$ python -q
>>> import numpy as np
>>> from numpy import linalg as LA
>>> np.set_printoptions(precision=2, suppress=True, linewidth=120)
>>> rd = lambda a: np.round(a, 2) + 0
>>> E = np.load("m.npy")
>>> print(E)
[[0 0 1]
 [0 1 0]
 [1 0 0]]
>>> # equal to its transpose
>>> print((LA.matrix_power((E != 0) + (E.T != 0) + np.eye(3), 3) > 0).astype(int))
[[1 0 1]
 [0 1 0]
 [1 0 1]]
>>> F = np.load("data.npy")
>>> print(F)
[[-2.4 -3.2]
 [-3.2  2.4]]
>>> # equal to its transpose
>>> print(np.poly(F))
[  1.   0. -16.]
>>> print(rd(LA.det(F[::-1])))
16.0
>>> print(rd(LA.det(F.T)))
-16.0
>>> print(rd(LA.det(2 * F)), rd(LA.det(F)))
-64.0 -16.0
>>> u = np.array([-4, -2])
>>> M2 = F + np.outer(u, np.eye(2)[1])
>>> print(rd(LA.det(M2) / LA.det(F)), rd(1 + LA.solve(F, u)[1]))
1.5 1.5
>>> print(LA.matrix_rank(LA.inv(M2) - LA.inv(F), tol=1e-8))
1
>>> print(LA.matrix_rank(M2 - F))
1
>>> w, V = LA.eigh(F)
>>> vec = np.array([5, 7])
>>> print(rd(V * np.maximum(w, 0) @ V.T))
[[ 0.8 -1.6]
 [-1.6  3.2]]
>>> print((np.sign(V[:, -1].round(6)) == np.sign(V[0, -1].round(6))).astype(int))
[1 0]
>>> print(np.abs(F).sum(axis=1).max(), np.abs(w).max())
5.6 4.0
>>> print(rd(vec @ F @ vec / (vec @ vec)), w[0], w[-1])
-2.25 -4.0 4.0
>>> w, V = LA.eigh(F)
>>> print(rd(np.abs(V[:, -1])))
[0.45 0.89]
>>> print(rd(V.T @ F @ V))
[[-4.  0.]
 [ 0.  4.]]
>>> print(w)
[-4.  4.]
>>> print(rd(V.T @ V))
[[1. 0.]
 [0. 1.]]
>>> print(rd(LA.svd(F, compute_uv=False)))
[4. 4.]
>>> print(rd(LA.eigvalsh(F @ F)))
[16. 16.]
>>> print(np.unique(w.round(6) + 0, return_counts=True)[1])
[1 1]
>>> print(rd(V @ np.diag(w) @ V.T))
[[-2.4 -3.2]
 [-3.2  2.4]]
>>> print(rd(LA.eigvalsh(F + -3 * np.eye(2))))
[-7.  1.]
>>> print(np.abs(V[:, -1]).round(6).argmax())
1
>>> arr = np.loadtxt("a.csv", delimiter=",")
>>> print(arr)
[[ 0.51  4.96]
 [-3.51  0.13]]
>>> rng = np.random.default_rng(75450)
>>> lab = rng.permutation(2)
>>> M2 = arr[:, lab] * rng.choice([-1, 1], 2)
>>> print(M2)
[[ 0.51 -4.96]
 [-3.51 -0.13]]
>>> Uu, _, Vt = LA.svd(arr.T @ M2)
>>> print(rd(LA.lstsq(arr, M2)[0]))
[[ 1.  0.]
 [ 0. -1.]]
